$ python3 -q
>>> import numpy as np
>>> from numpy import linalg as LA
>>> np.set_printoptions(precision=3, suppress=True, linewidth=160)
>>> E = np.array([[-2.0, -3.0], [-3.0, -2.0]])
>>> print([round(float(LA.det(E[:i, :i])), 2) + 0 for i in range(1, 3)])
[-2.0, -5.0]
>>> try:
...     LA.cholesky(E)
... except LA.LinAlgError as e:
...     print("failed:", e)
... 
failed: Matrix is not positive definite
>>> print(round(float(LA.eigvalsh(E).min()), 3))
-5.0
>>> evals, V = LA.eigh(E)
>>> x0 = np.array([2, -2])
>>> print(x0 @ E @ x0)
8.0
>>> print((np.sign(V[:, -1].round(6)) == np.sign(V[0, -1].round(6))).astype(int))
[1 0]
>>> print(LA.eigvalsh(E[1:, 1:]))
[-2.]
>>> print(np.abs(E).sum(axis=1).max(), np.abs(evals).max())
5.0 5.0
>>> print(x0 @ E @ x0 / (x0 @ x0), evals[0], np.round(evals[-1], 3))
1.0 -5.0 1.0
>>> evals, V = LA.eig(E)
>>> print(np.sort(LA.eigvals(E @ E)))
[ 1. 25.]
>>> print(evals)
[ 1. -5.]
>>> print(np.sort(LA.eigvals(E.T)))
[-5.  1.]
>>> x0 = np.array([1, 5])
>>> print(E @ np.eye(2)[1])
[-3. -2.]
>>> print(E @ x0)
[-17. -13.]
>>> print(E @ (2 * x0))
[-34. -26.]
>>> print(E * x0)
[[ -2. -15.]
 [ -3. -10.]]
>>> W0 = np.loadtxt("x.csv", delimiter=",")
>>> print(W0)
[[  6.   9.   0.  -5.]
 [-24. -36.   0.  20.]
 [  6.   9.   0.  -5.]]
>>> U, sig, Vh = LA.svd(W0)
>>> V = Vh[:(sig > 1e-8).sum()]
>>> rng = np.random.default_rng(67)
>>> x0 = W0[1] + 5 * W0[0] + rng.integers(2) * np.eye(4)[0]
>>> print(x0)
[ 7.  9.  0. -5.]
>>> print(V.T @ V)
[[ 0.254  0.38   0.    -0.211]
 [ 0.38   0.57   0.    -0.317]
 [ 0.     0.     0.     0.   ]
 [-0.211 -0.317  0.     0.176]]
>>> print(LA.matrix_rank(np.vstack([W0, x0])))
2
>>> out = np.array([[2, 0], [0, 1], [0, 1], [1, 2]])
>>> print(LA.matrix_rank(W0 @ out))
1
>>> print(np.vstack([W0, out.T]).shape)
(5, 4)
>>> out @ W0
Traceback (most recent call last):
  File "<python-input-35>", line 1, in <module>
    out @ W0
    ~~~~^~~~
ValueError: matmul: Input operand 1 has a mismatch in its core dimension 0, with gufunc signature (n?,k),(k,m?)->(n?,m?) (size 3 is different from 2)
>>> print(LA.matrix_rank(np.vstack([W0, out.T])))
3
>>> r0 = np.array([-2, 2, -3])
>>> print(np.cross(W0[1, :3], W0[0, :3]))
[-0.  0.  0.]
>>> print(np.correlate(W0[1], W0[0], "full"))
[ 120.  180. -216. -568. -216.  180.  120.]
>>> print(np.array([np.convolve(row, r0, "same") for row in W0]))
[[ -6.   0. -17. -10.]
 [ 24.   0.  68.  40.]
 [ -6.   0. -17. -10.]]
>>> print(W0 @ LA.pinv(W0) @ W0)
[[  6.   9.   0.  -5.]
 [-24. -36.   0.  20.]
 [  6.   9.   0.  -5.]]
>>> print(round(float(np.trace(LA.pinv(W0) @ W0)), 3))
1.0
>>> print(np.unique(W0.round(6), axis=0).shape)
(2, 4)
>>> print(np.round(LA.norm(W0, 2) / LA.norm(W0), 3))
1.0
>>> print([round(float(x), 3) for x in LA.svd(W0, compute_uv=False)[:3]])
[50.557, 0.0, 0.0]
>>> m1 = np.loadtxt("block9.csv", delimiter=",")
>>> print(m1)
[[-0.063  0.588 -0.387  0.707]
 [-0.814  0.227 -0.314 -0.433]
 [ 0.564  0.521 -0.317 -0.557]
 [ 0.125 -0.575 -0.807  0.048]]
>>> labels = rng.permutation(4)
>>> print(labels)
[3 2 0 1]
>>> out = m1[labels][:, labels]
>>> print(round(float(np.trace(out)), 3))
-0.104
>>> print(np.diag(out))
[ 0.048 -0.317 -0.063  0.227]
